$ ipython --no-banner

In [1]: import numpy as np

In [2]: np.set_printoptions(suppress=True, linewidth=140)

In [3]: J = np.load("dump.npy")

In [4]: J
Out[4]: 
array([[3, 5],
       [0, 1]])

In [5]: x = np.array([3, 3])

In [6]: y = J @ x

In [7]: beta, lr = np.zeros(2), 1 / np.linalg.norm(J, 2) ** 2

In [8]: for i in range(30):
   ...:     beta -= lr * J.T @ (J @ beta - y)
   ...:     if i % 10 == 0: print(i, round(np.linalg.norm(J @ beta - y), 2))
   ...: 
0 0.55
10 0.51
20 0.47

In [9]: print(round(float(np.linalg.cond(J)), 2))
11.58

In [10]: M2 = J / np.sqrt((J ** 2).mean(axis=1, keepdims=True))

In [11]: np.linalg.matrix_rank(J - J.mean(axis=1, keepdims=True))
Out[11]: np.int64(1)

In [12]: np.linalg.matrix_rank(M2) == np.linalg.matrix_rank(J)
Out[12]: np.True_

In [13]: Q, Rm = np.linalg.qr(J)

In [14]: np.trace(Q @ Q.T)
Out[14]: np.float64(2.0)

In [15]: Rm
Out[15]: 
array([[3., 5.],
       [0., 1.]])

In [16]: J.sum(axis=1)
Out[16]: array([8, 1])

In [17]: J[:, 2]
Traceback (most recent call last):
  Cell In[17], line 1
    J[:, 2]
IndexError: index 2 is out of bounds for axis 1 with size 2


In [18]: np.unravel_index(np.abs(J).argmax(), J.shape)
Out[18]: (np.int64(0), np.int64(1))

In [19]: print(J - J[0])
[[ 0  0]
 [-3 -4]]

In [20]: np.linalg.matrix_rank(J)
Out[20]: np.int64(2)

In [21]: np.round(np.linalg.svd(J, compute_uv=False), 2)
Out[21]: array([5.89, 0.51])

In [22]: J.shape
Out[22]: (2, 2)

In [23]: np.diff(J, axis=0)
Out[23]: array([[-3, -4]])

In [24]: print(J.mean(axis=0))
[1.5 3. ]

In [25]: np.count_nonzero(J)
Out[25]: np.int64(3)

In [26]: A = np.load("test9.npy")

In [27]: print(A)
[[-1  1 -2 -1]
 [ 4  2  6  0]
 [ 2  1  3  0]
 [-4 -2 -6  0]
 [ 1  2  1 -1]]

In [28]: M2 = A / np.linalg.norm(A, axis=1, keepdims=True)

In [29]: C2 = M2 @ M2.T

In [30]: round(np.degrees(np.arccos(np.clip(C2[1, 4], -1, 1))), 2)
Out[30]: np.float64(45.0)

In [31]: C2.round(2) + 0
Out[31]: 
array([[ 1.  , -0.71, -0.71,  0.71,  0.  ],
       [-0.71,  1.  ,  1.  , -1.  ,  0.71],
       [-0.71,  1.  ,  1.  , -1.  ,  0.71],
       [ 0.71, -1.  , -1.  ,  1.  , -0.71],
       [ 0.  ,  0.71,  0.71, -0.71,  1.  ]])

In [32]: C2[1].round(2)
Out[32]: array([-0.71,  1.  ,  1.  , -1.  ,  0.71])
